% python3 -q
>>> import numpy as np
>>> np.set_printoptions(precision=2, suppress=True, linewidth=120)
>>> def tidy(a):
...     return np.round(a, 2) + 0
... 
>>> mat = np.array([[12, 15, 10], [15, -12, 11], [10, 11, -6]])
>>> tidy(np.linalg.eigvals(mat))
array([ 25.39,  -9.44, -21.96])
>>> tidy(np.linalg.det(mat[::-1]))
np.float64(-5262.0)
>>> tidy(np.linalg.det(2 * mat)), tidy(np.linalg.det(mat))
(np.float64(42096.0), np.float64(5262.0))
>>> tidy(np.linalg.eigvalsh(mat).min())
np.float64(-21.96)
>>> np.all(np.linalg.eigvalsh(mat) > 0)
np.False_
>>> tidy(np.linalg.norm(mat, axis=1))
array([21.66, 22.14, 16.03])
>>> np.linalg.norm(mat, axis=1).argmax()
np.int64(1)
>>> tidy(np.linalg.norm(mat[0], 1)), tidy(np.linalg.norm(mat[0], np.inf))
(np.float64(37.0), np.float64(15.0))
>>> Q, V = np.linalg.qr(mat[:, :1])[0], np.linalg.qr(mat[:, 1:])[0]
>>> sv = np.linalg.svd(Q.T @ V, compute_uv=False)
>>> tidy(np.degrees(np.arccos(sv.clip(0, 1))))
array([43.71])
>>> F = np.loadtxt("arr.csv", delimiter=",")
>>> tidy(F)
array([[ 0.68,  2.76,  1.75, -1.96, -2.22,  2.25],
       [-1.87,  1.56, -3.17,  1.79,  0.  ,  2.41],
       [-1.84, -0.62, -3.51,  2.6 ,  1.43,  0.34],
       [ 0.42,  2.96,  1.31, -1.7 , -2.2 ,  2.57],
       [-1.22,  2.84, -1.73,  0.44, -1.22,  3.28],
       [-0.79, -2.66, -1.94,  2.06,  2.21, -2.1 ],
       [-1.7 ,  2.11, -2.75,  1.34, -0.47,  2.84],
       [-1.5 , -1.62, -3.06,  2.56,  1.91, -0.77],
       [-1.93, -0.07, -3.59,  2.51,  1.12,  0.92],
       [ 1.71,  1.09,  3.35, -2.62, -1.67,  0.16],
       [ 1.73, -2.02,  2.84, -1.43,  0.38, -2.77],
       [ 1.37,  1.86,  2.88, -2.5 , -2.01,  1.06],
       [ 1.67,  1.19,  3.3 , -2.61, -1.72,  0.28],
       [-1.24, -2.08, -2.68,  2.42,  2.08, -1.33],
       [ 0.25,  3.05,  1.02, -1.52, -2.18,  2.74],
       [-0.38, -2.98, -1.24,  1.66,  2.2 , -2.61],
       [ 1.87,  0.45,  3.54, -2.58, -1.34, -0.52],
       [-1.62,  2.29, -2.57,  1.17, -0.63,  2.96],
       [ 0.16, -3.19, -0.28,  1.05,  2.04, -3.08]])
>>> gram = np.cov(F, rowvar=False)
>>> np.argwhere(np.triu(np.abs(np.corrcoef(F.T)) > 0.8, 1))
array([[0, 2],
       [0, 3],
       [1, 4],
       [1, 5],
       [2, 3],
       [3, 4]])
>>> tidy(np.corrcoef(F[:, 5], F[:, 0])[0, 1])
np.float64(-0.26)
>>> tidy(np.median(F, axis=0))
array([-0.38,  1.09, -1.24,  1.05, -0.47,  0.34])
>>> tidy(F.std(axis=0))
array([1.38, 2.14, 2.61, 2.02, 1.67, 2.08])
>>> tidy(np.polyfit(F[:, 5], F[:, 0], 1))
array([-0.17, -0.14])
>>> tidy(np.linalg.eigvalsh(gram)[::-1])
array([16.27,  9.55,  0.  ,  0.  ,  0.  ,  0.  ])
>>> tidy(F.reshape(2, -1))
array([[ 0.68,  2.76,  1.75, -1.96, -2.22,  2.25, -1.87,  1.56, -3.17,  1.79,  0.  ,  2.41, -1.84, -0.62, -3.51,
         2.6 ,  1.43,  0.34,  0.42,  2.96,  1.31, -1.7 , -2.2 ,  2.57, -1.22,  2.84, -1.73,  0.44, -1.22,  3.28,
        -0.79, -2.66, -1.94,  2.06,  2.21, -2.1 , -1.7 ,  2.11, -2.75,  1.34, -0.47,  2.84, -1.5 , -1.62, -3.06,
         2.56,  1.91, -0.77, -1.93, -0.07, -3.59,  2.51,  1.12,  0.92,  1.71,  1.09,  3.35],
       [-2.62, -1.67,  0.16,  1.73, -2.02,  2.84, -1.43,  0.38, -2.77,  1.37,  1.86,  2.88, -2.5 , -2.01,  1.06,
         1.67,  1.19,  3.3 , -2.61, -1.72,  0.28, -1.24, -2.08, -2.68,  2.42,  2.08, -1.33,  0.25,  3.05,  1.02,
        -1.52, -2.18,  2.74, -0.38, -2.98, -1.24,  1.66,  2.2 , -2.61,  1.87,  0.45,  3.54, -2.58, -1.34, -0.52,
        -1.62,  2.29, -2.57,  1.17, -0.63,  2.96,  0.16, -3.19, -0.28,  1.05,  2.04, -3.08]])
>>> tidy(F.reshape(-1, 2))
array([[ 0.68,  2.76],
       [ 1.75, -1.96],
       [-2.22,  2.25],
       [-1.87,  1.56],
       [-3.17,  1.79],
       [ 0.  ,  2.41],
       [-1.84, -0.62],
       [-3.51,  2.6 ],
       [ 1.43,  0.34],
       [ 0.42,  2.96],
       [ 1.31, -1.7 ],
       [-2.2 ,  2.57],
       [-1.22,  2.84],
       [-1.73,  0.44],
       [-1.22,  3.28],
       [-0.79, -2.66],
       [-1.94,  2.06],
       [ 2.21, -2.1 ],
       [-1.7 ,  2.11],
       [-2.75,  1.34],
       [-0.47,  2.84],
       [-1.5 , -1.62],
       [-3.06,  2.56],
       [ 1.91, -0.77],
       [-1.93, -0.07],
       [-3.59,  2.51],
       [ 1.12,  0.92],
       [ 1.71,  1.09],
       [ 3.35, -2.62],
       [-1.67,  0.16],
       [ 1.73, -2.02],
       [ 2.84, -1.43],
       [ 0.38, -2.77],
       [ 1.37,  1.86],
       [ 2.88, -2.5 ],
       [-2.01,  1.06],
       [ 1.67,  1.19],
       [ 3.3 , -2.61],
       [-1.72,  0.28],
       [-1.24, -2.08],
       [-2.68,  2.42],
       [ 2.08, -1.33],
       [ 0.25,  3.05],
       [ 1.02, -1.52],
       [-2.18,  2.74],
       [-0.38, -2.98],
       [-1.24,  1.66],
       [ 2.2 , -2.61],
       [ 1.87,  0.45],
       [ 3.54, -2.58],
       [-1.34, -0.52],
       [-1.62,  2.29],
       [-2.57,  1.17],
       [-0.63,  2.96],
       [ 0.16, -3.19],
       [-0.28,  1.05],
       [ 2.04, -3.08]])
>>> t3 = F.reshape(19, 2, -1)
>>> np.einsum("ihd,jhd->hij", t3, t3).shape
(2, 19, 19)
>>> tidy(np.swapaxes(t3, 1, 2)[17])
array([[-1.62,  1.17],
       [ 2.29, -0.63],
       [-2.57,  2.96]])
